$ ipython --no-banner

In [1]: import numpy as np

In [2]: import numpy.linalg as la

In [3]: np.set_printoptions(suppress=True, linewidth=120)

In [4]: rd = lambda a: np.round(a, 3) + 0

In [5]: J = np.diag(5 * np.array([2, -1, 2, 3])) + np.array([[0, 2, 0, 1], [1, 1, 1, 2], [0, 0, 1, 0], [1, 0, 1, 0]])

In [6]: J
Out[6]: 
array([[10,  2,  0,  1],
       [ 1, -4,  1,  2],
       [ 0,  0, 11,  0],
       [ 1,  0,  1, 15]])

In [7]: f, g = J[3], J[1]

In [8]: f @ f
Out[8]: np.int64(227)

In [9]: p = (f @ g) / (f @ f) * f

In [10]: la.matrix_rank(np.outer(f, g))
Out[10]: np.int64(1)

In [11]: rd(g - p)
Out[11]: array([ 0.859, -4.   ,  0.859, -0.115])

In [12]: (g - p) @ f
Out[12]: np.float64(0.0)

In [13]: rd(p)
Out[13]: array([0.141, 0.   , 0.141, 2.115])

In [14]: rng = np.random.default_rng(2012)

In [15]: z = rng.permutation(4)

In [16]: z
Out[16]: array([1, 2, 0, 3])

In [17]: A2 = J[z][:, z]

In [18]: rd(la.det(A2)), rd(la.det(J[z]))
Out[18]: (np.float64(-6842.0), np.float64(-6842.0))

In [19]: np.allclose(A2, J)
Out[19]: False

In [20]: f = np.array([2, 0, -1, -2])

In [21]: A2 = J + np.outer(f, np.eye(4)[1])

In [22]: rd(la.det(A2) / la.det(J)), rd(1 + la.solve(J, f)[1])
Out[22]: (np.float64(0.962), np.float64(0.962))

In [23]: A2
Out[23]: 
array([[10.,  4.,  0.,  1.],
       [ 1., -4.,  1.,  2.],
       [ 0., -1., 11.,  0.],
       [ 1., -2.,  1., 15.]])

In [24]: la.matrix_rank(A2 - J)
Out[24]: np.int64(1)

In [25]: A2 = np.array([[3, -1, 3, 3], [2, -3, -2, 3], [-1, 3, 1, -1], [-1, 3, -1, -3]])

In [26]: A = A2 - A2.T

In [27]: A
Out[27]: 
array([[ 0, -3,  4,  4],
       [ 3,  0, -5,  0],
       [-4,  5,  0,  0],
       [-4,  0,  0,  0]])

In [28]: # antisymmetric, zero diagonal

In [29]: hat = np.triu(np.array([[-3, 0, -3, 3], [-1, -1, -3, -1], [-2, 2, -1, 0], [3, -3, 2, 3]]), 1) + np.eye(4)

In [30]: A2 = hat @ A @ la.inv(hat)

In [31]: A2
Out[31]: 
array([[  0., -18., -50., -14.],
       [ 19., -15.,   7., -72.],
       [ -4.,   5.,   3.,  17.],
       [ -4.,   0., -12.,  12.]])

In [32]: la.matrix_rank(A2)
Out[32]: np.int64(4)

In [33]: A2 = la.invert(A)
Traceback (most recent call last):
  Cell In[33], line 1
    A2 = la.invert(A)
AttributeError: module 'numpy.linalg' has no attribute 'invert'


In [34]: A2 = A ** -1
Traceback (most recent call last):
  Cell In[34], line 1
    A2 = A ** -1
ValueError: Integers to negative integer powers are not allowed.


In [35]: A2 = la.inv(A)

In [36]: rd(la.det(A) * A2)
Out[36]: 
array([[   0.,    0.,    0., -100.],
       [   0.,    0.,   80.,  -80.],
       [   0.,  -80.,    0.,  -60.],
       [ 100.,   80.,   60.,    0.]])

In [37]: rd(la.inv(A2))
Out[37]: 
array([[ 0., -3.,  4.,  4.],
       [ 3.,  0., -5.,  0.],
       [-4.,  5.,  0.,  0.],
       [-4.,  0.,  0.,  0.]])

In [38]: rd(A @ A2)
Out[38]: 
array([[1., 0., 0., 0.],
       [0., 1., 0., 0.],
       [0., 0., 1., 0.],
       [0., 0., 0., 1.]])

In [39]: rd(la.det(A) * la.det(A2))
Out[39]: np.float64(1.0)
